% python3 -q
>>> import numpy as np
>>> import numpy.linalg as la
>>> np.set_printoptions(precision=2, suppress=True, linewidth=100, sign=" ")
>>> tidy = lambda a: np.round(a, 2) + 0
>>> F = np.load("run3.npy")
>>> F
array([[ 0,  1,  0,  2,  0],
       [ 0,  0,  0,  0,  0],
       [ 5,  0,  0,  1,  0],
       [ 1,  0,  0,  5,  0],
       [ 0,  0,  0,  5,  4],
       [ 0,  0,  0,  0,  0]])
>>> # row 5 repeats row 1
>>> rank = la.matrix_rank(F)
>>> rank
np.int64(4)
>>> N = la.svd(F)[2][rank:].T
>>> tidy(F @ N)
array([[ 0.],
       [ 0.],
       [ 0.],
       [ 0.],
       [ 0.],
       [ 0.]])
>>> np.allclose(F @ N, 0)
True
>>> N.shape
(5, 1)
>>> print(la.matrix_rank(F.T @ F), la.matrix_rank(F @ F.T))
4 4
>>> [int(la.matrix_rank(np.delete(F, i, axis=0))) for i in range(6)]
[3, 4, 3, 3, 3, 4]
>>> print(tidy(N @ N.T))
[[ 0.  0.  0.  0.  0.]
 [ 0.  0.  0.  0.  0.]
 [ 0.  0.  1.  0.  0.]
 [ 0.  0.  0.  0.  0.]
 [ 0.  0.  0.  0.  0.]]
>>> tidy(N[:, 0] / N[np.abs(N[:, 0]).round(6).argmax(), 0])
array([ 0.,  0.,  1.,  0.,  0.])
>>> feats = np.loadtxt("data.csv", delimiter=",")
>>> feats
array([[-9., -2.,  0.,  0.],
       [-2.,  7., -2.,  0.],
       [ 0., -2.,  7., -2.],
       [ 0.,  0., -2., -2.]])
>>> [round(float(la.det(feats[:i, :i])), 2) + 0 for i in range(1, 5)]
[-9.0, -67.0, -433.0, 1134.0]
>>> x = np.array([2, 2, 0, 1])
>>> rhs = feats @ x
>>> beta, lr = np.zeros(4), 1 / la.norm(feats, 2) ** 2
>>> for i in range(15):
...     beta -= lr * feats.T @ (feats @ beta - rhs)
...     if i % 5 == 0: print(i, round(la.norm(feats @ beta - rhs), 2))
... 
0 4.43
5 1.71
10 1.15
>>> tidy(la.cond(feats))
np.float64(3.8)
>>> tidy(beta)
array([ 2.  ,  1.98, -0.08,  0.66])
>>> J = np.load("layer2.npy")
>>> J
array([[-1, -1,  0],
       [ 1,  0,  3],
       [ 1, -1,  6]])
>>> # null space of dimension 1
>>> left, sig, vt = la.svd(J)
>>> evecs = vt[:(sig > 1e-8).sum()]
>>> rng = np.random.default_rng(9944)
>>> x = J[0] + -2 * J[2] + rng.integers(2) * np.eye(3)[0]
>>> print(x)
[ -3.   1. -12.]
>>> tidy(np.diag(evecs.T @ evecs))
array([ 0.53,  0.53,  0.95])
>>> la.matrix_rank(np.vstack([J, x]))
np.int64(2)
>>> tidy(evecs.T @ evecs)
array([[ 0.53,  0.47,  0.16],
       [ 0.47,  0.53, -0.16],
       [ 0.16, -0.16,  0.95]])
>>> print(tidy(la.norm(x - evecs.T @ evecs @ x)))
0.0
>>> left, sig, vt = la.svd(J)
>>> tidy(sig)
array([ 6.9 ,  1.55,  0.  ])
>>> print(np.argmax(sig[:-1] / (sig[1:] + 1e-6)) + 1)
2
>>> other = left[:, :2] @ np.diag(sig[:2]) @ vt[:2]
>>> la.matrix_rank(other)
np.int64(2)
>>> hat = np.triu(np.array([[0, 1, 0], [2, 2, 1], [0, 0, 0]]), 1) + np.eye(3)
>>> other = hat @ J @ la.inv(hat)
>>> np.trace(other), np.trace(J)
(np.float64(5.0), np.int64(5))
>>> hat @ J - J @ hat
array([[ 1.,  1.,  4.],
       [ 1., -2.,  6.],
       [ 0., -1.,  1.]])
>>> other = np.array([[-2, 3], [2, -3]])
>>> basis = np.kron(other, J)
>>> la.matrix_rank(basis)
np.int64(2)
>>> M = np.load("w.npy")
>>> M
array([[ 2.,  1.,  0.,  0.],
       [ 0.,  2.,  1.,  0.],
       [ 0.,  0.,  2.,  1.],
       [ 0.,  0.,  0.,  2.]])
>>> # triangular: eigenvalues sit on the diagonal
>>> O, evecs = la.qr(M[:, :2])[0], la.qr(M[:, 2:])[0]
>>> sig = la.svd(O.T @ evecs, compute_uv=False)
>>> tidy(np.degrees(np.arccos(sig.clip(0, 1))))
array([ 60.79,  90.  ])
>>> tidy(sig)
array([ 0.49,  0.  ])
>>> (sig > 0.9).sum()
np.int64(0)
>>> tidy(la.norm(O @ O.T - evecs @ evecs.T, 2))
np.float64(1.0)
>>> W0 = np.loadtxt("a.csv", delimiter=",")
>>> W0
array([[ 23.,  20.,  25.],
       [ 20.,  14.,  20.],
       [ 25.,  20.,  23.]])
>>> # symmetric, so the eigenvalues are real
>>> tidy(np.abs(la.eigvals(feats)).max())
np.float64(9.29)
>>> np.allclose(feats, feats.T)
True
>>> np.allclose(feats @ feats.T, feats.T @ feats)
True
>>> la.determinant(feats)
Traceback (most recent call last):
  File "<python-input-65>", line 1, in <module>
    la.determinant(feats)
    ^^^^^^^^^^^^^^
AttributeError: module 'numpy.linalg' has no attribute 'determinant'
>>> tidy(la.det(feats))
np.float64(1134.0)
>>> E = np.loadtxt("case14.csv", delimiter=",")
>>> print(E)
[[ 2.  2.  0.]
 [ 2.  2.  2.]
 [ 0.  2.  2.]]
>>> # symmetric, so the eigenvalues are real
>>> vals, evecs = la.eig(E)
>>> tidy(np.sort(la.eigvals(la.inv(E))))
array([-1.21,  0.21,  0.5 ])
>>> tidy(np.prod(vals))
np.float64(-8.0)
>>> tidy(np.sort(la.eigvals(E @ E)))
array([  0.69,   4.  ,  23.31])
>>> np.einsum("ii->", E)
np.float64(6.0)
>>> tidy(la.det(2 * E)), tidy(la.det(E))
(np.float64(-64.0), np.float64(-8.0))
>>> np.kron(np.eye(2, dtype=int), E)
array([[ 2.,  2.,  0.,  0.,  0.,  0.],
       [ 2.,  2.,  2.,  0.,  0.,  0.],
       [ 0.,  2.,  2.,  0.,  0.,  0.],
       [ 0.,  0.,  0.,  2.,  2.,  0.],
       [ 0.,  0.,  0.,  2.,  2.,  2.],
       [ 0.,  0.,  0.,  0.,  2.,  2.]])
>>> tidy(la.det(E))
np.float64(-8.0)
>>> tidy(np.sort(np.abs(la.eigvals(E))))
array([ 0.83,  2.  ,  4.83])
>>> print(np.allclose(E, E.T))
True
>>> (E + E.T) / 2
array([[ 2.,  2.,  0.],
       [ 2.,  2.,  2.],
       [ 0.,  2.,  2.]])
>>> E @ E
array([[  8.,   8.,   4.],
       [  8.,  12.,   8.],
       [  4.,   8.,   8.]])
>>> print(tidy(np.abs(la.eigvals(E)).max()))
4.83
>>> A = np.loadtxt("sample0.csv", delimiter=",")
>>> A
array([[-2., -2., -2., -2.],
       [-2., -4., -4., -4.],
       [-2., -4., -6., -6.],
       [-2., -4., -6., -8.]])
>>> # symmetric
>>> x = np.array([-3, 1, 2, 0])
>>> rhs = A @ x
>>> print(rhs)
[  0.  -6. -10. -10.]
>>> tidy(la.solve(A.T, A[1]))
array([ 0.,  1.,  0.,  0.])
>>> tidy(la.solve(A, rhs + A[:, 0]))
array([-2.,  1.,  2.,  0.])
>>> tidy(la.solve(A, rhs))
array([-3.,  1.,  2.,  0.])
>>> tidy(la.solve(A, A[:, 3]))
array([ 0.,  0.,  0.,  1.])
>>> [round(float(la.det(A[:i, :i])), 2) + 0 for i in range(1, 5)]
[-2.0, 4.0, -8.0, 16.0]
>>> other = A[0, 0] * A[1:] - np.outer(A[1:, 0], A[0])
>>> other
array([[  0.,   4.,   4.,   4.],
       [  0.,   4.,   8.,   8.],
       [  0.,   4.,   8.,  12.]])
>>> np.flatnonzero(~other.round(6).any(axis=1))
array([], dtype=int64)
>>> print(np.diff(other, axis=0))
[[ 0.  0.  4.  4.]
 [ 0.  0.  0.  4.]]
>>> O = A.astype(float).copy()
>>> for j in range(4):
...     O[:, j] -= O[:, :j] @ (O[:, :j].T @ O[:, j])
...     O[:, j] /= la.norm(O[:, j])
... 
>>> tidy(O.T @ A)
array([[  4.  ,   7.  ,   9.  ,  10.  ],
       [  0.  ,   1.73,   2.89,   3.46],
       [  0.  ,   0.  ,   1.63,   2.45],
       [  0.  ,   0.  ,   0.  ,   1.41]])
>>> arr = np.array([[0.0, -1.0, -1.0, 1.0, 2.0],
...     [-4.0, 6.0, 2.0, -7.0, 0.0],
...     [6.0, 8.0, 6.0, -8.0, 2.0],
...     [-2.0, 1.0, -5.0, -7.0, 2.0],
...     [0.0, 0.0, 0.0, 0.0, 3.0]])
>>> np.allclose(arr @ arr.T, arr.T @ arr)
False
>>> print(tidy(np.sort(np.abs(la.eigvals(arr)))))
[  1.24   1.24   3.     8.15  12.11]
>>> cov = arr.T @ arr
>>> np.trace(cov), (arr ** 2).sum()
(np.float64(408.0), np.float64(408.0))
>>> cov
array([[  56.,   22.,   38.,   -6.,    8.],
       [  22.,  102.,   56., -114.,   16.],
       [  38.,   56.,   66.,  -28.,    0.],
       [  -6., -114.,  -28.,  163.,  -28.],
       [   8.,   16.,    0.,  -28.,   21.]])
>>> (arr @ arr.T).shape
(5, 5)
>>> np.allclose(cov, cov.T)
True
>>> tidy(la.eigvalsh(cov)[::-1])
array([ 274.23,   92.81,   31.  ,    9.93,    0.03])
>>> la.matrix_rank(cov)
np.int64(5)
>>> tidy(la.svd(arr, compute_uv=False) ** 2)
array([ 274.23,   92.81,   31.  ,    9.93,    0.03])
